$ python3 -q
>>> import numpy as np
>>> from numpy import linalg as LA
>>> np.set_printoptions(suppress=True, linewidth=120)
>>> M = np.load("run2.npy")
>>> print(M)
[[0 1 1 0 0 1]
 [1 0 1 0 1 0]
 [1 1 0 0 0 0]
 [0 0 0 0 1 0]
 [0 1 0 1 0 1]
 [1 0 0 0 1 0]]
>>> # symmetric, so the eigenvalues are real
>>> U, sig, Vt = LA.svd(M, full_matrices=False)
>>> round(np.sqrt((sig ** 2).sum()), 1), round(float(LA.norm(M)), 1)
(np.float64(3.7), 3.7)
>>> (sig > 1e-8).sum()
np.int64(6)
>>> np.abs(U[:, 0]).round(6).argmax()
np.int64(1)
>>> print(np.round(Vt @ Vt.T, 1) + 0)
[[1. 0. 0. 0. 0. 0.]
 [0. 1. 0. 0. 0. 0.]
 [0. 0. 1. 0. 0. 0.]
 [0. 0. 0. 1. 0. 0.]
 [0. 0. 0. 0. 1. 0.]
 [0. 0. 0. 0. 0. 1.]]
>>> sig.round(1)
array([2.5, 2.1, 1.2, 1.1, 0.5, 0.3])
>>> np.round(sig / sig[0], 1)
array([1. , 0.8, 0.5, 0.4, 0.2, 0.1])
>>> ev, V = LA.eigh(M)
>>> x0 = np.array([1, 5, -3, 1, -5, -4])
>>> np.round(LA.eigvalsh(M[1:, 1:]), 1) + 0
array([-1.8, -0.8,  0. ,  0.8,  1.8])
>>> np.round(x0 @ M @ x0 / (x0 @ x0), 1), np.round(ev[0], 1), np.round(ev[-1], 1)
(np.float64(-0.7), np.float64(-2.1), np.float64(2.5))
>>> x0 @ M @ x0
np.int64(-54)
>>> np.abs(M).sum(axis=1).max(), np.round(np.abs(ev).max(), 1)
(np.int64(3), np.float64(2.5))
>>> rng = np.random.default_rng(819379)
>>> z = rng.permutation(6)
>>> z
array([1, 5, 2, 4, 0, 3])
>>> out = M[z][:, z]
>>> out
array([[0, 0, 1, 1, 1, 0],
       [0, 0, 0, 1, 1, 0],
       [1, 0, 0, 0, 1, 0],
       [1, 1, 0, 0, 0, 1],
       [1, 1, 1, 0, 0, 0],
       [0, 0, 0, 1, 0, 0]])
>>> np.diag(out)
array([0, 0, 0, 0, 0, 0])
>>> print(np.trace(out))
0
>>> A = np.load("m.npy")
>>> A
array([[-1.7, -1.2, -1.1, -1.1],
       [-1.2, -1.9,  1.2,  1. ],
       [-1.1,  1.2, -4.3,  0.8],
       [-1.1,  1. ,  0.8, -2.1]])
>>> # symmetric
>>> ev, V = LA.eigh(A)
>>> ev.round(1)
array([-4.9, -3. , -3. ,  0.9])
>>> np.round(LA.eigvalsh(A + 4 * np.eye(4)), 1)
array([-0.9,  1. ,  1. ,  4.9])
>>> print(np.round(np.abs(V[:, -1]), 1))
[0.6 0.6 0.3 0.5]
>>> print(np.round(V.T @ V, 1) + 0)
[[1. 0. 0. 0.]
 [0. 1. 0. 0.]
 [0. 0. 1. 0.]
 [0. 0. 0. 1.]]
>>> np.round(LA.svd(A, compute_uv=False), 1)
array([4.9, 3. , 3. , 0.9])
>>> np.round(LA.eigvalsh(A @ A), 1)
array([ 0.9,  8.9,  9.1, 24.4])
>>> print(np.round(V.T @ A @ V, 1) + 0)
[[-4.9  0.   0.   0. ]
 [ 0.  -3.   0.   0. ]
 [ 0.   0.  -3.   0. ]
 [ 0.   0.   0.   0.9]]
>>> (ev > 1e-8).sum(), (ev < -1e-8).sum()
(np.int64(1), np.int64(3))
>>> z = rng.permutation(4)
>>> out = A[:, z] * rng.choice([-1, 1], 4)
>>> out
array([[ 1.2, -1.7, -1.1, -1.1],
       [ 1.9, -1.2,  1.2,  1. ],
       [-1.2, -1.1, -4.3,  0.8],
       [-1. , -1.1,  0.8, -2.1]])
>>> U, _, Vt = LA.svd(A.T @ out)
>>> np.round(LA.lstsq(A, out)[0], 1) + 0
array([[ 0.,  1.,  0.,  0.],
       [-1.,  0.,  0.,  0.],
       [ 0.,  0.,  1.,  0.],
       [ 0.,  0.,  0.,  1.]])
>>> z
array([1, 0, 2, 3])
>>> ev, V = LA.eigh(A)
>>> x0 = np.array([-3, 3, 0, -1])
>>> x0 @ A @ x0
np.float64(-25.5)
>>> print(np.round(LA.eigvalsh(A[1:, 1:]), 1))
[-4.9 -3.  -0.5]
>>> (np.sign(V[:, -1].round(6)) == np.sign(V[0, -1].round(6))).astype(int)
array([1, 0, 0, 0])
>>> blk = np.stack([A, 5 * A, A[::-1]])
>>> (blk @ A.T).shape
(3, 4, 4)
>>> np.round(LA.norm(blk, axis=(1, 2)), 1)
array([ 6.6, 32.9,  6.6])
>>> print(np.round(np.einsum("bij,cij->bc", blk, blk), 1))
[[  43.3  216.4   -6.4]
 [ 216.4 1082.   -32.2]
 [  -6.4  -32.2   43.3]]
>>> LA.matrix_rank(blk)
array([4, 4, 4])
>>> print(np.round(LA.det(blk), 1))
[   -41.7 -26057.2    -41.7]
>>> K = np.loadtxt("a.csv", delimiter=",")
>>> print(K)
[[ 3. -8. -2. -7.  4.]
 [ 0. -6. -1.  9.  8.]
 [ 0.  0. -5.  8.  2.]
 [ 0.  0.  0.  0.  1.]
 [ 0.  0.  0.  0. -2.]]
>>> # triangular, det is the product of the diagonal
>>> round(np.trace(LA.pinv(K) @ K), 1)
np.float64(4.0)
>>> np.unique(K.round(6), axis=0).shape
(5, 5)
>>> np.abs(np.diag(LA.qr(K)[1])) > 1e-9
array([ True,  True,  True, False,  True])
>>> cov = K.T @ K
>>> np.allclose(cov, cov.T)
True
>>> cov
array([[  9., -24.,  -6., -21.,  12.],
       [-24., 100.,  22.,   2., -80.],
       [ -6.,  22.,  30., -35., -26.],
       [-21.,   2., -35., 194.,  60.],
       [ 12., -80., -26.,  60.,  89.]])
>>> (K @ K.T).shape
(5, 5)
>>> np.diag(cov)
array([  9., 100.,  30., 194.,  89.])
>>> z = rng.permutation(5)
>>> z
array([2, 4, 3, 1, 0])
>>> out = K[z][:, z]
>>> np.round(np.sort(np.abs(LA.eigvals(out))), 1)
array([0., 2., 3., 5., 6.])
>>> np.prod(np.diag(K)), np.round(LA.det(K), 1)
(np.float64(-0.0), np.float64(0.0))
>>> K @ K
array([[   9.,   24.,   12., -109.,  -71.],
       [   0.,   36.,   11.,  -62.,  -57.],
       [   0.,    0.,   25.,  -40.,   -6.],
       [   0.,    0.,    0.,    0.,   -2.],
       [   0.,    0.,    0.,    0.,    4.]])
>>> print([int(LA.matrix_rank(LA.matrix_power(K, p))) for p in range(1, 6)])
[4, 4, 4, 4, 4]
>>> try:
...     LA.inv(K)
... except LA.LinAlgError as e:
...     print(repr(e))
... 
LinAlgError('Singular matrix')
>>> np.round(np.sort(LA.eigvals(K)), 1)
array([-6., -5., -2.,  0.,  3.])
>>> x0 = np.array([0, 3, 3, 1, 1])
>>> LA.norm(K @ x0) <= LA.norm(K, 2) * LA.norm(x0) + 1e-9
np.True_
>>> K @ (2 * x0)
array([-66.,  -8., -10.,   2.,  -4.])
>>> K @ np.ones(5)
array([-10.,  10.,   5.,   1.,  -2.])
>>> K * x0
array([[  0., -24.,  -6.,  -7.,   4.],
       [  0., -18.,  -3.,   9.,   8.],
       [  0.,   0., -15.,   8.,   2.],
       [  0.,   0.,   0.,   0.,   1.],
       [  0.,   0.,   0.,   0.,  -2.]])
>>> out = np.array([[-1, 6, -9, 3, 9, 8, -6, -4, 3, -8, 5],
...     [2, 3, 9, -9, -5, 3, 4, 2, -3, -5, -4],
...     [8, 8, 5, -5, -2, -3, -7, 4, -4, 3, 3],
...     [1, -9, 5, 3, 0, -9, 4, -5, 5, 6, 6],
...     [-9, 7, -4, 4, 5, 5, 5, -7, -2, -1, -2],
...     [-6, 6, 0, -6, -1, -6, -2, 2, -5, -6, 6],
...     [8, 8, -9, 9, 4, -7, 2, -3, 9, 9, -8],
...     [-2, 1, 1, 4, -4, 1, 6, 1, -9, 0, 7],
...     [4, -6, 6, -4, -1, 4, 4, -7, 2, 5, -6],
...     [6, -9, -8, 2, -2, 6, 2, -4, 7, -7, 6],
...     [0, -1, -3, 9, -8, -6, -6, 2, -5, 8, 5]])
>>> J = np.tril(out)
>>> J
array([[-1,  0,  0,  0,  0,  0,  0,  0,  0,  0,  0],
       [ 2,  3,  0,  0,  0,  0,  0,  0,  0,  0,  0],
       [ 8,  8,  5,  0,  0,  0,  0,  0,  0,  0,  0],
       [ 1, -9,  5,  3,  0,  0,  0,  0,  0,  0,  0],
       [-9,  7, -4,  4,  5,  0,  0,  0,  0,  0,  0],
       [-6,  6,  0, -6, -1, -6,  0,  0,  0,  0,  0],
       [ 8,  8, -9,  9,  4, -7,  2,  0,  0,  0,  0],
       [-2,  1,  1,  4, -4,  1,  6,  1,  0,  0,  0],
       [ 4, -6,  6, -4, -1,  4,  4, -7,  2,  0,  0],
       [ 6, -9, -8,  2, -2,  6,  2, -4,  7, -7,  0],
       [ 0, -1, -3,  9, -8, -6, -6,  2, -5,  8,  5]])
>>> ang = np.radians(72)
>>> R = np.eye(11)
>>> R[2, 2] = R[5, 5] = np.cos(ang)
>>> R[2, 5], R[5, 2] = -np.sin(ang), np.sin(ang)
>>> R.round(1)
array([[ 1. ,  0. ,  0. ,  0. ,  0. ,  0. ,  0. ,  0. ,  0. ,  0. ,  0. ],
       [ 0. ,  1. ,  0. ,  0. ,  0. ,  0. ,  0. ,  0. ,  0. ,  0. ,  0. ],
       [ 0. ,  0. ,  0.3,  0. ,  0. , -1. ,  0. ,  0. ,  0. ,  0. ,  0. ],
       [ 0. ,  0. ,  0. ,  1. ,  0. ,  0. ,  0. ,  0. ,  0. ,  0. ,  0. ],
       [ 0. ,  0. ,  0. ,  0. ,  1. ,  0. ,  0. ,  0. ,  0. ,  0. ,  0. ],
       [ 0. ,  0. ,  1. ,  0. ,  0. ,  0.3,  0. ,  0. ,  0. ,  0. ,  0. ],
       [ 0. ,  0. ,  0. ,  0. ,  0. ,  0. ,  1. ,  0. ,  0. ,  0. ,  0. ],
       [ 0. ,  0. ,  0. ,  0. ,  0. ,  0. ,  0. ,  1. ,  0. ,  0. ,  0. ],
       [ 0. ,  0. ,  0. ,  0. ,  0. ,  0. ,  0. ,  0. ,  1. ,  0. ,  0. ],
       [ 0. ,  0. ,  0. ,  0. ,  0. ,  0. ,  0. ,  0. ,  0. ,  1. ,  0. ],
       [ 0. ,  0. ,  0. ,  0. ,  0. ,  0. ,  0. ,  0. ,  0. ,  0. ,  1. ]])
>>> out = J @ R.T
>>> print(np.allclose(LA.norm(J, axis=1), LA.norm(out, axis=1)))
True
>>> round(LA.det(R), 1), np.round(np.trace(R), 1)
(np.float64(1.0), np.float64(9.6))
>>> print(np.round(LA.svd(J, compute_uv=False), 1) + 0, np.round(LA.svd(out, compute_uv=False), 1) + 0)
[25.8 20.6 18.4 15.6  9.5  8.4  6.8  5.7  3.2  0.1  0. ] [25.8 20.6 18.4 15.6  9.5  8.4  6.8  5.7  3.2  0.1  0. ]
>>> np.round(np.abs(out - J).max(axis=0), 1)
array([ 0. ,  0. , 12.9,  0. ,  0. , 11.8,  0. ,  0. ,  0. ,  0. ,  0. ])
